% python3 -q
>>> import numpy as np
>>> np.set_printoptions(suppress=True, linewidth=160)
>>> tidy = lambda a: np.round(a, 1) + 0
>>> mat = np.load("sample19.npy")
>>> print(mat)
[[ 69  16  34  61  60  34  31  64  36]
 [  9  11  17  17  12  20  -1  11  27]
 [  1   9  23  25  -4  24  15   9  33]
 [-29 -11  -7 -10 -39 -11  15 -21 -12]
 [ 46  19  23  32  54  28  -6  39  33]
 [ -7  12  24  20  -7  27   5   2  39]
 [ -9 -11 -17 -17 -12 -20   1 -11 -27]
 [ 29   1  17  36  13  13  37  31  12]]
>>> other = np.array([[-2, 0],
...     [-3, 3],
...     [0, 1],
...     [1, -2],
...     [-3, -1],
...     [2, 0],
...     [2, 1],
...     [0, 0],
...     [1, 3]])
>>> print(np.einsum("ik,kj->ji", mat, other))
[[-139   -5  119  194 -202  122    5   48]
 [  39   84  118   -2   55  149  -84    8]]
>>> print(np.linalg.matrix_rank(np.vstack([mat, other.T])))
5
>>> print(other.T @ mat.T)
[[-139   -5  119  194 -202  122    5   48]
 [  39   84  118   -2   55  149  -84    8]]
>>> print(np.linalg.matrix_rank(mat @ other))
2
>>> print(np.einsum("ik,kj->ij", mat, other))
[[-139   39]
 [  -5   84]
 [ 119  118]
 [ 194   -2]
 [-202   55]
 [ 122  149]
 [   5  -84]
 [  48    8]]
>>> print(np.vstack([mat, other.T]).shape)
(10, 9)
>>> T = np.stack([mat, 3 * mat, mat[::-1]])
>>> print(T.shape)
(3, 8, 9)
>>> print(np.einsum("bij,cij->bc", T, T))
[[ 51251 153753   9734]
 [153753 461259  29202]
 [  9734  29202  51251]]
>>> print(tidy(np.linalg.norm(T, axis=(1, 2))))
[226.4 679.2 226.4]
>>> rng = np.random.default_rng(519)
>>> other = mat + rng.integers(-2, 3, (8, 3)) @ rng.integers(-2, 3, (3, 9))
>>> print(other)
[[ 69  18  35  58  55  34  31  68  34]
 [ 10  11  19  13   8  15  -3  15  24]
 [ -3  13  26  26  -7  26  14  10  32]
 [-24 -15 -10 -13 -38 -14  16 -20 -12]
 [ 46  19  25  30  52  24  -8  41  31]
 [ -8  14  28  16 -13  22   2   7  35]
 [ -9  -9 -13 -23 -20 -26  -2  -4 -32]
 [ 24   5  20  39  12  16  36  30  12]]
>>> print(other - mat)
[[ 0  2  1 -3 -5  0  0  4 -2]
 [ 1  0  2 -4 -4 -5 -2  4 -3]
 [-4  4  3  1 -3  2 -1  1 -1]
 [ 5 -4 -3 -3  1 -3  1  1  0]
 [ 0  0  2 -2 -2 -4 -2  2 -2]
 [-1  2  4 -4 -6 -5 -3  5 -4]
 [ 0  2  4 -6 -8 -6 -3  7 -5]
 [-5  4  3  3 -1  3 -1 -1  0]]
>>> print(np.abs(other - mat).sum(axis=1))
[17 25 20 21 16 34 41 21]
>>> print(tidy(np.linalg.svd(other - mat, compute_uv=False)))
[23.6 14.1  4.6  0.   0.   0.   0.   0. ]
>>> print(np.linalg.matrix_rank(other - mat, tol=1e-8))
3
>>> print([round(float(x), 1) for x in np.linalg.svd(mat, compute_uv=False)[:3]])
[206.9, 73.7, 55.0]
>>> print(np.linalg.matrix_rank(mat, rtol=0.1))
3
>>> arr = np.array([[23.9, -9.9, 15.5],
...     [23.5, -9.9, 15.0],
...     [-26.4, -2.4, 2.7],
...     [-26.2, -3.9, 2.9],
...     [-27.9, -2.1, 1.1],
...     [22.4, -9.1, 16.2],
...     [-28.2, -2.9, 2.5],
...     [24.4, -11.8, 12.5],
...     [24.5, -10.2, 14.0],
...     [23.6, -10.1, 14.1]])
>>> idx = arr[:, 1] > np.median(arr[:, 1])
>>> u = arr[idx].mean(axis=0) - arr[~idx].mean(axis=0)
>>> print(tidy(u))
[-41.2   6.3  -9.1]
>>> print(((arr - arr.mean(axis=0)) @ u > 0).astype(int))
[0 0 1 1 1 0 1 0 0 0]
>>> print((((arr - arr.mean(axis=0)) @ u > 0) == idx).mean())
0.9
>>> gram = np.cov(arr, rowvar=False)
>>> print(tidy(np.linalg.eigvalsh(gram)[::-1]))
[745.7   1.5   0.3]
>>> print(tidy(np.polyfit(arr[:, 1], arr[:, 0], 1)))
[ -6.7 -44.8]
>>> print(gram.shape)
(3, 3)
>>> print(tidy(np.corrcoef(arr.T)))
[[ 1.  -1.   1. ]
 [-1.   1.  -0.9]
 [ 1.  -0.9  1. ]]
>>> print(tidy(arr.std(axis=0)))
[24.9  3.7  6.1]
>>> x0 = np.array([-1, 1, -1])
>>> target = arr @ x0
>>> print(tidy(np.linalg.solve(arr.T @ arr, arr.T @ target)))
[-1.  1. -1.]
>>> print(tidy(np.linalg.lstsq(arr, target)[0]))
[-1.  1. -1.]
>>> print(tidy(np.linalg.pinv(arr) @ arr))
[[1. 0. 0.]
 [0. 1. 0.]
 [0. 0. 1.]]
>>> target = target + 0.1 * rng.normal(size=10)
>>> print(tidy(target))
[-49.2 -48.4  21.2  19.5  24.7 -47.7  22.8 -48.7 -48.7 -47.9]
>>> beta, *_ = np.linalg.lstsq(arr, target)
>>> print([round(float(np.linalg.norm(np.linalg.solve(arr.T @ arr + lam * np.eye(3), arr.T @ target))), 2) for lam in (0, 1, 10, 100)])
[1.73, 1.73, 1.72, 1.66]
>>> print(beta.round())
[-1.  1. -1.]
>>> print(tidy(arr.T @ (target - arr @ beta)))
[0. 0. 0.]
>>> M = np.array([[-1, -3, -1, -2], [-3, -5, -3, -4], [-1, -3, -1, -2], [0, -2, 0, -1]])
>>> print(M)
[[-1 -3 -1 -2]
 [-3 -5 -3 -4]
 [-1 -3 -1 -2]
 [ 0 -2  0 -1]]
>>> print(np.linalg.matrix_rank(M, rtol=0.1))
2
>>> print([round(float(x), 1) for x in np.linalg.svd(M, compute_uv=False)[:3]])
[9.6, 1.5, 0.0]
>>> u = np.array([2, 1, 3])
>>> print(np.polyval(u, M[1]))
[18 48 18 31]
>>> print(np.cross(M[1, :3], M[2, :3]))
[-4  0  4]
>>> print(np.convolve(M[1], u))
[ -6 -13 -20 -26 -13 -12]
>>> print(np.correlate(M[1], M[2], "full"))
[ 6 13 20 29 18 15  4]
>>> u, g = M[3], M[2]
>>> print(u @ g)
8
>>> p = (u @ g) / (u @ u) * u
>>> print(tidy(np.linalg.norm(u + g) ** 2 + np.linalg.norm(u - g) ** 2))
40.0
>>> print(tidy((g - p) @ u))
0.0
>>> F = np.loadtxt("x.csv", delimiter=",")
>>> print(tidy(F))
[[ 1.   0.   0.   0.   0.   0.   0.   0.   0. ]
 [ 0.   1.   0.   0.   0.   0.   0.   0.   0. ]
 [ 0.   0.   1.   0.   0.   0.   0.   0.   0. ]
 [ 0.   0.   0.   1.   0.   0.   0.   0.   0. ]
 [ 0.   0.   0.   0.   1.   0.1  0.   0.   0. ]
 [ 0.   0.   0.   0.  -0.1  1.   0.   0.   0. ]
 [ 0.   0.   0.   0.   0.   0.   1.   0.   0. ]
 [ 0.   0.   0.   0.   0.   0.   0.   1.   0. ]
 [ 0.   0.   0.   0.   0.   0.   0.   0.   1. ]]
>>> # 8 groups of indices that never mix
>>> print((np.linalg.matrix_power((F != 0) + (F.T != 0) + np.eye(9), 9) > 0).astype(int))
[[1 0 0 0 0 0 0 0 0]
 [0 1 0 0 0 0 0 0 0]
 [0 0 1 0 0 0 0 0 0]
 [0 0 0 1 0 0 0 0 0]
 [0 0 0 0 1 1 0 0 0]
 [0 0 0 0 1 1 0 0 0]
 [0 0 0 0 0 0 1 0 0]
 [0 0 0 0 0 0 0 1 0]
 [0 0 0 0 0 0 0 0 1]]
>>> print(tidy(F @ F))
[[ 1.   0.   0.   0.   0.   0.   0.   0.   0. ]
 [ 0.   1.   0.   0.   0.   0.   0.   0.   0. ]
 [ 0.   0.   1.   0.   0.   0.   0.   0.   0. ]
 [ 0.   0.   0.   1.   0.   0.   0.   0.   0. ]
 [ 0.   0.   0.   0.   1.   0.2  0.   0.   0. ]
 [ 0.   0.   0.   0.  -0.2  1.   0.   0.   0. ]
 [ 0.   0.   0.   0.   0.   0.   1.   0.   0. ]
 [ 0.   0.   0.   0.   0.   0.   0.   1.   0. ]
 [ 0.   0.   0.   0.   0.   0.   0.   0.   1. ]]
>>> print(tidy(np.sort(np.linalg.eigvals(F).real)))
[1. 1. 1. 1. 1. 1. 1. 1. 1.]
>>> x0 = np.array([1, 2, 2, 2, 0, 2, 1, 1, 2])
>>> print(tidy(np.linalg.det(F)))
1.0
>>> print(tidy(np.linalg.inv(F)))
[[ 1.   0.   0.   0.   0.   0.   0.   0.   0. ]
 [ 0.   1.   0.   0.   0.   0.   0.   0.   0. ]
 [ 0.   0.   1.   0.   0.   0.   0.   0.   0. ]
 [ 0.   0.   0.   1.   0.   0.   0.   0.   0. ]
 [ 0.   0.   0.   0.   1.  -0.1  0.   0.   0. ]
 [ 0.   0.   0.   0.   0.1  1.   0.   0.   0. ]
 [ 0.   0.   0.   0.   0.   0.   1.   0.   0. ]
 [ 0.   0.   0.   0.   0.   0.   0.   1.   0. ]
 [ 0.   0.   0.   0.   0.   0.   0.   0.   1. ]]
>>> print(tidy(np.abs(np.linalg.eigvals(F))))
[1. 1. 1. 1. 1. 1. 1. 1. 1.]
>>> print([p for p in range(1, 25) if np.allclose(np.linalg.matrix_power(F, p), np.eye(9))])
[]
>>> t = np.sort(rng.uniform(-2, 2, 23))
>>> data = np.c_[t, t ** 2, t ** 3] @ np.array([[1, 0, 9], [-1, 3, 3], [2, -8, -7]])
>>> print(tidy(data))
[[-10.8  35.   17.8]
 [-10.4  33.6  16.7]
 [ -5.2  15.1   3.6]
 [ -3.5   9.2   0. ]
 [ -3.5   9.2   0. ]
 [ -3.    7.9  -0.8]
 [ -2.3   5.5  -1.9]
 [ -2.    4.4  -2.3]
 [ -1.8   4.   -2.5]
 [ -0.9   1.6  -2.9]
 [ -0.9   1.4  -2.8]
 [ -0.7   1.1  -2.7]
 [  0.    0.    0. ]
 [  0.1   0.    1.4]
 [  0.2   0.1   1.8]
 [  1.3  -2.7   5.5]
 [  1.4  -2.9   5.5]
 [  1.7  -3.8   5.4]
 [  2.3  -6.1   4.6]
 [  3.   -8.5   3.5]
 [  7.5 -26.2  -7.3]
 [ 11.4 -41.5 -18.2]
 [ 13.4 -49.8 -24.3]]
>>> U, s, Vh = np.linalg.svd(M)
>>> print(tidy(s))
[9.6 1.5 0.  0. ]
>>> print(np.argmax(s[:-1] / (s[1:] + 1e-6)) + 1)
2
>>> other = U[:, :2] @ np.diag(s[:2]) @ Vh[:2]
>>> print(np.linalg.matrix_rank(other))
2
>>> print(tidy(other))
[[-1. -3. -1. -2.]
 [-3. -5. -3. -4.]
 [-1. -3. -1. -2.]
 [ 0. -2.  0. -1.]]
>>> print(np.linalg.matrix_rank(M, rtol=0.05))
2
>>> print(tidy(np.linalg.norm(M - other) / np.linalg.norm(M)))
0.0
>>> print(tidy(np.linalg.norm(M - other, 2)), tidy(s[2]))
0.0 0.0
>>> feats = np.loadtxt("case13.csv", delimiter=",")
>>> print(tidy(feats))
[[ 0.2  0.1 -0.1  0.2  0.  -0.1  0.1 -0.1 -0.1 -0.1]
 [ 0.1  0.1 -0.1  0.1  0.  -0.1  0.1 -0.1 -0.1 -0.1]
 [-0.1 -0.1  0.1 -0.1  0.   0.1 -0.1  0.1  0.1  0.1]
 [ 0.2  0.1 -0.1  0.2  0.  -0.1  0.1 -0.1 -0.1 -0.1]
 [ 0.   0.   0.   0.   0.   0.   0.   0.   0.   0. ]
 [-0.1 -0.1  0.1 -0.1  0.   0.1 -0.1  0.1  0.1  0.1]
 [ 0.1  0.1 -0.1  0.1  0.  -0.1  0.1 -0.1 -0.1 -0.1]
 [-0.1 -0.1  0.1 -0.1  0.   0.1 -0.1  0.1  0.1  0.1]
 [-0.1 -0.1  0.1 -0.1  0.   0.1 -0.1  0.1  0.1  0.1]
 [-0.1 -0.1  0.1 -0.1  0.   0.1 -0.1  0.1  0.1  0.1]]
>>> print(np.linalg.matrix_rank(feats, rtol=0.1))
1
>>> print(np.linalg.cond(feats) > 100)
True
>>> x0 = np.array([0, -2, -1, -2, -5, 4, 2, 3, 4, 2])
>>> print(tidy(feats @ feats @ x0))
[-1.8 -1.1  1.7 -1.8 -0.5  1.7 -1.7  1.1  1.3  1.3]
>>> print(tidy(np.eye(10) - feats))
[[ 0.8 -0.1  0.1 -0.2  0.   0.1 -0.1  0.1  0.1  0.1]
 [-0.1  0.9  0.1 -0.1  0.   0.1 -0.1  0.1  0.1  0.1]
 [ 0.1  0.1  0.9  0.1  0.  -0.1  0.1 -0.1 -0.1 -0.1]
 [-0.2 -0.1  0.1  0.8  0.   0.1 -0.1  0.1  0.1  0.1]
 [ 0.   0.   0.   0.   1.   0.   0.   0.   0.   0. ]
 [ 0.1  0.1 -0.1  0.1  0.   0.9  0.1 -0.1 -0.1 -0.1]
 [-0.1 -0.1  0.1 -0.1  0.   0.1  0.9  0.1  0.1  0.1]
 [ 0.1  0.1 -0.1  0.1  0.  -0.1  0.1  0.9 -0.1 -0.1]
 [ 0.1  0.1 -0.1  0.1  0.  -0.1  0.1 -0.1  0.9 -0.1]
 [ 0.1  0.1 -0.1  0.1  0.  -0.1  0.1 -0.1 -0.1  0.9]]
>>> print(np.allclose(feats[:-1].T @ np.linalg.lstsq(feats[:-1].T, feats[-1])[0], feats[-1]))
True
>>> print(np.abs(np.diag(np.linalg.qr(feats)[1])) > 1e-9)
[ True False False False False False False False False False]
>>> print(tidy(np.trace(np.linalg.pinv(feats) @ feats)))
1.0
>>> print(np.linalg.lstsq(feats[:-1].T, feats[-1])[2])
1
>>> idx = rng.permutation(10)
>>> print(idx)
[1 3 2 4 7 9 8 0 6 5]
>>> other = feats[idx][:, idx]
>>> print(tidy(np.diag(other)))
[0.1 0.2 0.1 0.  0.1 0.1 0.1 0.2 0.1 0.1]
>>> print(tidy(np.sort(np.abs(np.linalg.eigvals(other)))))
[0. 0. 0. 0. 0. 0. 0. 0. 0. 1.]
>>> other = feats + rng.integers(-2, 3, (10, 1)) @ rng.integers(-2, 3, (1, 10))
>>> print(tidy(other))
[[-0.8 -1.9  1.9  2.2 -1.   0.9  1.1 -2.1  1.9  0.9]
 [ 1.1  2.1 -2.1 -1.9  1.  -1.1 -0.9  1.9 -2.1 -1.1]
 [ 0.9  1.9 -1.9 -2.1  1.  -0.9 -1.1  2.1 -1.9 -0.9]
 [-0.8 -1.9  1.9  2.2 -1.   0.9  1.1 -2.1  1.9  0.9]
 [ 0.   0.   0.   0.   0.   0.   0.   0.   0.   0. ]
 [-0.1 -0.1  0.1 -0.1  0.   0.1 -0.1  0.1  0.1  0.1]
 [-0.9 -1.9  1.9  2.1 -1.   0.9  1.1 -2.1  1.9  0.9]
 [ 0.9  1.9 -1.9 -2.1  1.  -0.9 -1.1  2.1 -1.9 -0.9]
 [ 0.9  1.9 -1.9 -2.1  1.  -0.9 -1.1  2.1 -1.9 -0.9]
 [ 1.9  3.9 -3.9 -4.1  2.  -1.9 -2.1  4.1 -3.9 -1.9]]
>>> print(tidy(other - feats))
[[-1. -2.  2.  2. -1.  1.  1. -2.  2.  1.]
 [ 1.  2. -2. -2.  1. -1. -1.  2. -2. -1.]
 [ 1.  2. -2. -2.  1. -1. -1.  2. -2. -1.]
 [-1. -2.  2.  2. -1.  1.  1. -2.  2.  1.]
 [ 0.  0.  0.  0.  0.  0.  0.  0.  0.  0.]
 [ 0.  0.  0.  0.  0.  0.  0.  0.  0.  0.]
 [-1. -2.  2.  2. -1.  1.  1. -2.  2.  1.]
 [ 1.  2. -2. -2.  1. -1. -1.  2. -2. -1.]
 [ 1.  2. -2. -2.  1. -1. -1.  2. -2. -1.]
 [ 2.  4. -4. -4.  2. -2. -2.  4. -4. -2.]]
>>> print(tidy(np.linalg.svd(other - feats, compute_uv=False)))
[16.6  0.   0.   0.   0.   0.   0.   0.   0.   0. ]
>>> A = np.load("test4.npy")
>>> print(tidy(A))
[[-0.5 -0.5 -0.1  0.3]
 [ 0.3 -0.1 -0.5 -0.4]
 [ 0.2  0.5 -0.3  0.3]
 [ 0.  -0.3 -0.2 -0.1]
 [ 0.   0.   0.1 -0.2]
 [-0.4  0.3  0.   0.3]
 [ 0.1  0.   0.6 -0.3]
 [ 0.3 -0.2 -0.1  0.5]
 [ 0.2  0.3  0.2  0.3]
 [-0.5  0.5 -0.2 -0.3]]
>>> u = np.array([1, 0])
>>> print(tidy(np.cross(A[2, :3], A[6, :3])))
[ 0.3 -0.2  0. ]
>>> print(tidy(np.polyval(u, A[2])))
[ 0.2  0.5 -0.3  0.3]
>>> print(tidy(np.correlate(A[2], A[6], "full")))
[-0.1  0.   0.4 -0.3  0.2  0.   0. ]
>>> x0 = np.array([-1, 0, 0, 3])
>>> target = A @ x0
>>> beta, lr = np.zeros(4), 1 / np.linalg.norm(A, 2) ** 2
>>> for i in range(20):
...     beta -= lr * A.T @ (A @ beta - target)
...     if i % 5 == 0: print(i, round(np.linalg.norm(A @ beta - target), 1))
... 
0 0.0
5 0.0
10 0.0
15 0.0
>>> print(tidy(beta))
[-1.  0.  0.  3.]
>>> print(tidy(np.linalg.cond(A)))
1.0
